% python3 -q
>>> import numpy as np
>>> from numpy import linalg as LA
>>> np.set_printoptions(suppress=True, linewidth=120)
>>> feats = np.array([[1, 0, 0, 0, 0],
...     [2, 1, 0, 0, 0],
...     [3, 0, 1, 0, 0],
...     [1, 0, 0, 1, 0],
...     [1, 1, 1, 0, 1]])
>>> def softmax(z):
...     e = np.exp(z - z.max(axis=-1, keepdims=True))
...     return e / e.sum(axis=-1, keepdims=True)
... 
>>> np.round(softmax(feats[4]), 1)
array([0.2, 0.2, 0.2, 0.1, 0.2])
>>> np.round(softmax(10 * feats[4]), 1) + 0
array([0.2, 0.2, 0.2, 0. , 0.2])
>>> scores = feats @ feats.T / np.sqrt(5)
>>> np.round(softmax(scores)[4] @ feats, 1)
array([1.8, 0.5, 0.6, 0.1, 0.3])
>>> proj = np.triu(np.array([[3, 0, 0, 1, -4],
...     [-3, 3, -3, 1, 2],
...     [1, 3, 5, 0, 3],
...     [3, -3, -2, 2, 4],
...     [1, 5, -3, -5, 5]]), 1) + np.eye(5)
>>> B = proj @ feats @ LA.inv(proj)
>>> np.trace(B), np.trace(feats)
(np.float64(5.0), np.int64(5))
>>> feats - feats[0]
array([[0, 0, 0, 0, 0],
       [1, 1, 0, 0, 0],
       [2, 0, 1, 0, 0],
       [0, 0, 0, 1, 0],
       [0, 1, 1, 0, 1]])
>>> feats.sum(axis=1)
array([1, 3, 4, 2, 4])
>>> feats.mean(axis=0)
array([1.6, 0.4, 0.4, 0.2, 0.2])
>>> X = np.array([[1, 1, -1, -1, 1, 1, -1, -1],
...     [1, -1, -1, 1, 1, -1, -1, 1],
...     [1, 1, 1, 1, -1, -1, -1, -1]])
>>> B = np.array([[1, -2, -2],
...     [-2, 0, -1],
...     [-1, 2, 1],
...     [0, 2, 1],
...     [0, 0, 1],
...     [2, 1, 2],
...     [1, -1, 2],
...     [-1, 2, 2]])
>>> np.einsum("ij->j", X)
array([ 3,  1, -1,  1,  1, -1, -3, -1])
>>> LA.matrix_rank(np.vstack([X, B.T]))
np.int64(6)
>>> np.round(LA.norm(X, axis=1), 1)
array([2.8, 2.8, 2.8])
>>> X[0] @ X[2]
np.int64(0)
>>> G = X.T @ X
>>> np.diag(G)
array([3, 3, 3, 3, 3, 3, 3, 3])
>>> np.round(LA.eigvalsh(G)[::-1], 1) + 0
array([8., 8., 8., 0., 0., 0., 0., 0.])
>>> np.trace(G), (X ** 2).sum()
(np.int64(24), np.int64(24))
>>> np.round(LA.svd(X, compute_uv=False) ** 2, 1)
array([8., 8., 8.])
>>> rng = np.random.default_rng(26780)
>>> B = X + rng.integers(-2, 3, (3, 2)) @ rng.integers(-2, 3, (2, 8))
>>> B
array([[ 3, -3, -5, -3, -2, -1,  3,  4],
       [ 2, -3, -3,  0,  2, -7, -4,  1],
       [ 2, -1, -1,  0, -3, -1,  2,  2]])
>>> np.abs(B - X).sum(axis=1)
array([26, 16, 14])
>>> LA.matrix_rank(B - X, tol=1e-8)
np.int64(2)
>>> B - X
array([[ 2, -4, -4, -2, -3, -2,  4,  5],
       [ 1, -2, -2, -1,  1, -6, -3,  0],
       [ 1, -2, -2, -1, -2,  0,  3,  3]])
>>> np.round(X.mean(axis=0), 1)
array([ 1. ,  0.3, -0.3,  0.3,  0.3, -0.3, -1. , -0.3])
>>> np.abs(X).max()
np.int64(1)
>>> X - X[0]
array([[ 0,  0,  0,  0,  0,  0,  0,  0],
       [ 0, -2,  0,  2,  0, -2,  0,  2],
       [ 0,  0,  2,  2, -2, -2,  0,  0]])
>>> F = np.array([[6, 2, 1, 9, 6, 9, 5],
...     [0, 2, 6, 5, 9, 1, 7],
...     [5, 1, 6, 5, 9, 9, 2],
...     [6, 2, 5, 7, 5, 3, 3],
...     [0, 4, 8, 4, 7, 8, 3],
...     [3, 9, 3, 1, 8, 9, 9],
...     [3, 0, 8, 5, 5, 8, 9]])
>>> F @ F
array([[137, 140, 184, 190, 247, 261, 217],
       [ 84,  65, 204, 147, 203, 208, 140],
       [123, 145, 187, 170, 263, 284, 185],
       [121,  82, 156, 176, 208, 213, 144],
       [ 97, 124, 196, 139, 256, 240, 176],
       [ 93, 142, 243, 180, 304, 283, 273],
       [139, 116, 212, 175, 259, 298, 214]])
>>> np.trace(F)
np.int64(46)
>>> np.allclose(F, F.T)
False
>>> f = np.array([-2, 3, 0, -1, 2, 0, 2])
>>> B = F + np.outer(f, np.eye(7)[3])
>>> LA.matrix_rank(LA.inv(B) - LA.inv(F), tol=1e-8)
np.int64(1)
>>> round(float(LA.det(B) / LA.det(F)), 1), np.round(1 + LA.solve(F, f)[3], 1)
(0.9, np.float64(0.9))
>>> T = np.stack([F, 3 * F, F[::-1]])
>>> (T @ F.T).shape
(3, 7, 7)
>>> np.einsum("bij,cij->bc", T, T)
array([[ 1682,  5046,  1389],
       [ 5046, 15138,  4167],
       [ 1389,  4167,  1682]])
>>> mat = np.load("w.npy")
>>> mat
array([[1. , 0.2, 0. , 0. , 0. ],
       [0.2, 1. , 0.2, 0. , 0. ],
       [0. , 0.2, 1. , 0.2, 0. ],
       [0. , 0. , 0.2, 1. , 0.2],
       [0. , 0. , 0. , 0.2, 1. ]])
>>> np.round(softmax(mat[4]), 1)
array([0.1, 0.1, 0.1, 0.2, 0.4])
>>> scores = mat @ mat.T / np.sqrt(5)
>>> softmax(scores).round(6).argmax(axis=1)
array([0, 1, 2, 3, 4])
>>> np.round(softmax(scores), 1)
array([[0.3, 0.2, 0.2, 0.2, 0.2],
       [0.2, 0.3, 0.2, 0.2, 0.2],
       [0.2, 0.2, 0.3, 0.2, 0.2],
       [0.2, 0.2, 0.2, 0.3, 0.2],
       [0.2, 0.2, 0.2, 0.2, 0.3]])
>>> M = np.loadtxt("case15.csv", delimiter=",")
>>> M
array([[ 1.6,  1.4, -0.5, -0.6, -0.1,  1.6, -0.7],
       [-1.2, -0.4,  1.2, -0.5, -0.6, -0.3,  0.8],
       [-0.1,  0.6, -0.2, -1.1, -0.6, -0.3,  0. ],
       [ 2.5,  1.6, -1.3, -1.9, -0.2, -0.8,  1. ],
       [ 1.2,  1.4,  0.5,  0.1, -0.2,  0.1,  0.9],
       [-1.3, -0.3, -0.7,  0.1, -0.9, -1.3,  1.3]])
>>> round(float(LA.norm(M, 2)), 1)
4.9
>>> round(LA.norm(M[5] - M[4]), 1)
np.float64(3.6)
>>> m1 = np.load("arr.npy")
>>> m1
array([[ 32,  -6,   4,  21,  -9],
       [ -6,  27,  -1, -15,  -6],
       [  4,  -1,  31,   6,  17],
       [ 21, -15,   6,  42, -14],
       [ -9,  -6,  17, -14,  49]])
>>> vec = np.array([0, 1, 0, 0, 1])
>>> rhs = m1 @ vec
>>> rhs
array([-15,  21,  16, -29,  43])
>>> np.round(LA.solve(m1, rhs), 1) + 0
array([0., 1., 0., 0., 1.])
>>> np.round(LA.solve(m1.T, m1[3]), 1) + 0
array([0., 0., 0., 1., 0.])
>>> ev, evecs = LA.eig(m1)
>>> np.round(np.sort(LA.eigvals(m1 @ m1)), 1)
array([  69.8,  275.5,  692.2, 3194. , 5361.5])
>>> np.round(np.sort(LA.eigvals(LA.inv(m1))), 1) + 0
array([0. , 0. , 0. , 0.1, 0.1])
>>> np.round(m1 @ evecs[:, 0] - ev[0] * evecs[:, 0], 1) + 0
array([0., 0., 0., 0., 0.])
>>> ev, evecs = LA.eigh(m1)
>>> vec = np.array([9, 3, -7, -4, 0])
>>> (np.sign(evecs[:, -1].round(6)) == np.sign(evecs[0, -1].round(6))).astype(int)
array([1, 0, 0, 1, 0])
>>> np.round(evecs * np.maximum(ev, 0) @ evecs.T, 1)
array([[ 32.,  -6.,   4.,  21.,  -9.],
       [ -6.,  27.,  -1., -15.,  -6.],
       [  4.,  -1.,  31.,   6.,  17.],
       [ 21., -15.,   6.,  42., -14.],
       [ -9.,  -6.,  17., -14.,  49.]])
>>> round(vec @ m1 @ vec / (vec @ vec), 1), round(ev[0], 1), np.round(ev[-1], 1)
(np.float64(22.1), np.float64(8.4), np.float64(73.2))
>>> np.abs(m1).sum(axis=1).max(), np.round(np.abs(ev).max(), 1)
(np.int64(98), np.float64(73.2))
>>> np.round(evecs * np.abs(ev) @ evecs.T, 1)
array([[ 32.,  -6.,   4.,  21.,  -9.],
       [ -6.,  27.,  -1., -15.,  -6.],
       [  4.,  -1.,  31.,   6.,  17.],
       [ 21., -15.,   6.,  42., -14.],
       [ -9.,  -6.,  17., -14.,  49.]])
>>> np.round(evecs * np.sqrt(ev) @ evecs.T, 1)
array([[ 5.3, -0.4,  0.4,  1.7, -0.7],
       [-0.4,  4.9,  0.1, -1.4, -0.7],
       [ 0.4,  0.1,  5.3,  0.6,  1.5],
       [ 1.7, -1.4,  0.6,  5.9, -1.2],
       [-0.7, -0.7,  1.5, -1.2,  6.7]])
>>> B = m1 + rng.integers(-2, 3, (5, 2)) @ rng.integers(-2, 3, (2, 5))
>>> B
array([[ 36,  -2,   2,  23,  -9],
       [-10,  23,  -1, -18,  -8],
       [  8,   3,  29,   8,  17],
       [ 17, -19,   8,  40, -14],
       [ -7,  -4,  20, -11,  53]])
>>> LA.matrix_rank(B - m1, tol=1e-8)
np.int64(2)
>>> B = m1 / LA.norm(m1, axis=1, keepdims=True)
>>> G = B @ B.T
>>> G[0].round(1)
array([ 1. , -0.5,  0.2,  0.9, -0.4])
>>> G.round(1)
array([[ 1. , -0.5,  0.2,  0.9, -0.4],
       [-0.5,  1. , -0.2, -0.7, -0.1],
       [ 0.2, -0.2,  1. ,  0.2,  0.6],
       [ 0.9, -0.7,  0.2,  1. , -0.4],
       [-0.4, -0.1,  0.6, -0.4,  1. ]])
>>> round(float(np.degrees(np.arccos(np.clip(G[0, 1], -1, 1)))), 1)
118.9
